>>> import numpy as np
>>> import numpy.linalg as la
>>> np.set_printoptions(precision=3, suppress=True, linewidth=100)
>>> def tidy(a):
...     return np.round(a, 3) + 0
... 
>>> A = np.load("sample3.npy")
>>> A
array([[-8, -1,  0,  0,  0,  7,  0,  0],
       [-1,  2,  0,  0,  0,  0,  0,  0],
       [ 0,  0,  5, -6,  0,  0, -2,  0],
       [ 0,  0, -9,  9, -4,  0, -2,  0],
       [ 0,  0, -5, -1, -3,  0,  2,  0],
       [-2, -6,  0,  0,  0,  2,  0,  0],
       [ 0,  0, -8, -1,  4,  0,  9,  0],
       [ 0,  0,  0,  0,  0,  0,  0,  1]])
>>> # 3 blocks once reordered
>>> x0 = np.array([1, 1, 2, 3, 1, 3, 2, 2])
>>> target = A @ x0
>>> target
array([ 12,   1, -12,   1, -12,  -2,   3,   2])
>>> tidy(la.solve(A, target))
array([1., 1., 2., 3., 1., 3., 2., 2.])
>>> tidy(la.solve(A, target + A[:, 3]))
array([1., 1., 2., 4., 1., 3., 2., 2.])
>>> tidy(la.solve(A, A[:, 5]))
array([0., 0., 0., 0., 0., 1., 0., 0.])
>>> data = np.loadtxt("mat.csv", delimiter=",")
>>> tidy(data)
array([[ 0.323, -0.136,  0.106, -0.128, -0.29 ,  0.291, -0.065],
       [-0.136,  0.972,  0.021, -0.026, -0.058,  0.059, -0.013],
       [ 0.106,  0.021,  0.983,  0.02 ,  0.045, -0.046,  0.01 ],
       [-0.128, -0.026,  0.02 ,  0.976, -0.055,  0.055, -0.012],
       [-0.29 , -0.058,  0.045, -0.055,  0.876,  0.124, -0.028],
       [ 0.291,  0.059, -0.046,  0.055,  0.124,  0.875,  0.028],
       [-0.065, -0.013,  0.01 , -0.012, -0.028,  0.028,  0.994]])
>>> # rows and columns are dependent
>>> f = np.array([2, 5, 1, 4, 3, 0, 0, 1])
>>> A2 = A + np.outer(f, np.eye(8)[1])
>>> la.matrix_rank(A2 - A)
np.int64(1)
>>> A2
array([[-8.,  1.,  0.,  0.,  0.,  7.,  0.,  0.],
       [-1.,  7.,  0.,  0.,  0.,  0.,  0.,  0.],
       [ 0.,  1.,  5., -6.,  0.,  0., -2.,  0.],
       [ 0.,  4., -9.,  9., -4.,  0., -2.,  0.],
       [ 0.,  3., -5., -1., -3.,  0.,  2.,  0.],
       [-2., -6.,  0.,  0.,  0.,  2.,  0.,  0.],
       [ 0.,  0., -8., -1.,  4.,  0.,  9.,  0.],
       [ 0.,  1.,  0.,  0.,  0.,  0.,  0.,  1.]])
>>> Uu, sig, Vt = la.svd(data)
>>> vecs = Vt[:(sig > 1e-8).sum()]
>>> rng = np.random.default_rng(7798)
>>> x0 = data[0] + 2 * data[3] + rng.integers(2) * np.eye(7)[1]
>>> tidy(x0)
array([ 0.067,  0.812,  0.146,  1.823, -0.399,  0.401, -0.089])
>>> tidy(np.diag(vecs.T @ vecs))
array([0.323, 0.972, 0.983, 0.976, 0.876, 0.875, 0.994])
>>> tidy(la.norm(data, 2) / la.norm(data))
np.float64(0.408)
>>> [round(float(x), 3) for x in la.svd(data, compute_uv=False)[:3]]
[1.0, 1.0, 1.0]
>>> np.argsort(-la.norm(data, axis=0).round(6), kind="stable")[:3]
array([6, 2, 3])
>>> la.matrix_rank(data, rtol=0.1)
np.int64(6)
>>> rk = la.matrix_rank(data)
>>> rk
np.int64(6)
>>> ns = la.svd(data)[2][rk:].T
>>> la.matrix_rank(data.T @ data), la.matrix_rank(data @ data.T)
(np.int64(6), np.int64(6))
>>> np.allclose(data @ ns, 0)
True
>>> ns.shape
(7, 1)
>>> tidy(ns @ ns.T)
array([[ 0.677,  0.136, -0.106,  0.128,  0.29 , -0.291,  0.065],
       [ 0.136,  0.028, -0.021,  0.026,  0.058, -0.059,  0.013],
       [-0.106, -0.021,  0.017, -0.02 , -0.045,  0.046, -0.01 ],
       [ 0.128,  0.026, -0.02 ,  0.024,  0.055, -0.055,  0.012],
       [ 0.29 ,  0.058, -0.045,  0.055,  0.124, -0.124,  0.028],
       [-0.291, -0.059,  0.046, -0.055, -0.124,  0.125, -0.028],
       [ 0.065,  0.013, -0.01 ,  0.012,  0.028, -0.028,  0.006]])
>>> [int(la.matrix_rank(np.delete(data, i, axis=0))) for i in range(7)]
[6, 6, 6, 6, 6, 6, 6]
>>> tidy(data @ ns)
array([[0.],
       [0.],
       [0.],
       [0.],
       [0.],
       [0.],
       [0.]])
>>> x0 = np.array([-3, -3, -3, -1, 3, -1, 3])
>>> tidy(data @ (2 * x0))
array([-4.21 , -5.639, -6.281, -1.661,  6.766, -2.768,  6.171])
>>> tidy(data @ x0)
array([-2.105, -2.82 , -3.141, -0.831,  3.383, -1.384,  3.086])
>>> (data @ x0).argmax()
np.int64(4)
>>> tidy(np.einsum("ij,j->i", data, x0))
array([-2.105, -2.82 , -3.141, -0.831,  3.383, -1.384,  3.086])
>>> tidy((data * x0).sum(axis=1))
array([-2.105, -2.82 , -3.141, -0.831,  3.383, -1.384,  3.086])
>>> np.sign((data @ x0).round(6))
array([-1., -1., -1., -1.,  1., -1.,  1.])
>>> f = np.array([0, 3, 2, 0, 0, 1, 1, 0])
>>> v = np.array([-6, -8, 4, -6, 7])
>>> E = f[:, None] + v[None, :]
>>> E
array([[-6, -8,  4, -6,  7],
       [-3, -5,  7, -3, 10],
       [-4, -6,  6, -4,  9],
       [-6, -8,  4, -6,  7],
       [-6, -8,  4, -6,  7],
       [-5, -7,  5, -5,  8],
       [-5, -7,  5, -5,  8],
       [-6, -8,  4, -6,  7]])
>>> Uu, sig, Vt = la.svd(E)
>>> vecs = Vt[:(sig > 1e-8).sum()]
>>> x0 = E[1] + 3 * E[6] + rng.integers(2) * np.eye(5)[2]
>>> x0
array([-18., -26.,  23., -18.,  34.])
>>> tidy(vecs.T @ vecs)
array([[ 0.295,  0.341,  0.068,  0.295,  0.   ],
       [ 0.341,  0.408,  0.005,  0.341, -0.095],
       [ 0.068,  0.005,  0.382,  0.068,  0.476],
       [ 0.295,  0.341,  0.068,  0.295,  0.   ],
       [ 0.   , -0.095,  0.476,  0.   ,  0.619]])
>>> np.allclose(vecs.T @ vecs @ x0, x0)
False
>>> tidy(la.norm(x0 - vecs.T @ vecs @ x0))
np.float64(0.786)
>>> tidy(np.diag(vecs.T @ vecs))
array([0.295, 0.408, 0.382, 0.295, 0.619])
>>> rk = la.matrix_rank(E)
>>> rk
np.int64(2)
>>> ns = la.svd(E)[2][rk:].T
>>> tidy(E @ ns)
array([[0., 0., 0.],
       [0., 0., 0.],
       [0., 0., 0.],
       [0., 0., 0.],
       [0., 0., 0.],
       [0., 0., 0.],
       [0., 0., 0.],
       [0., 0., 0.]])
>>> ns.shape
(5, 3)
>>> np.allclose(E @ ns, 0)
True
>>> [int(la.matrix_rank(np.delete(E, i, axis=0))) for i in range(8)]
[2, 2, 2, 2, 2, 2, 2, 2]
>>> A2 = np.array([[2, 1], [-1, 0], [2, 2], [2, 1], [-2, 1]])
>>> A2.T @ E.T
array([[-22, -13, -16, -22, -22, -19, -19, -22],
       [  3,  18,  13,   3,   3,   8,   8,   3]])
>>> la.matrix_rank(np.vstack([E, A2.T]))
np.int64(4)
>>> np.einsum("ik,kj->ji", E, A2)
array([[-22, -13, -16, -22, -22, -19, -19, -22],
       [  3,  18,  13,   3,   3,   8,   8,   3]])
>>> W0 = np.load("case4.npy")
>>> W0
array([[-1, -1, -1, -1, -1, -1],
       [-2,  1, -2,  1, -2,  1],
       [-2,  1, -2,  1, -2,  1],
       [-1, -1, -1, -1, -1, -1],
       [-2,  1, -2,  1, -2,  1],
       [-2,  1, -2,  1, -2,  1]])
>>> # column 2 repeats column 0
>>> Uu, sig, Vt = la.svd(W0)
>>> vecs = Vt[:(sig > 1e-8).sum()]
>>> x0 = W0[2] + -1 * W0[4] + rng.integers(2) * np.eye(6)[5]
>>> x0
array([0., 0., 0., 0., 0., 1.])
>>> tidy(np.diag(vecs.T @ vecs))
array([0.333, 0.333, 0.333, 0.333, 0.333, 0.333])
>>> np.allclose(vecs.T @ vecs @ x0, x0)
False
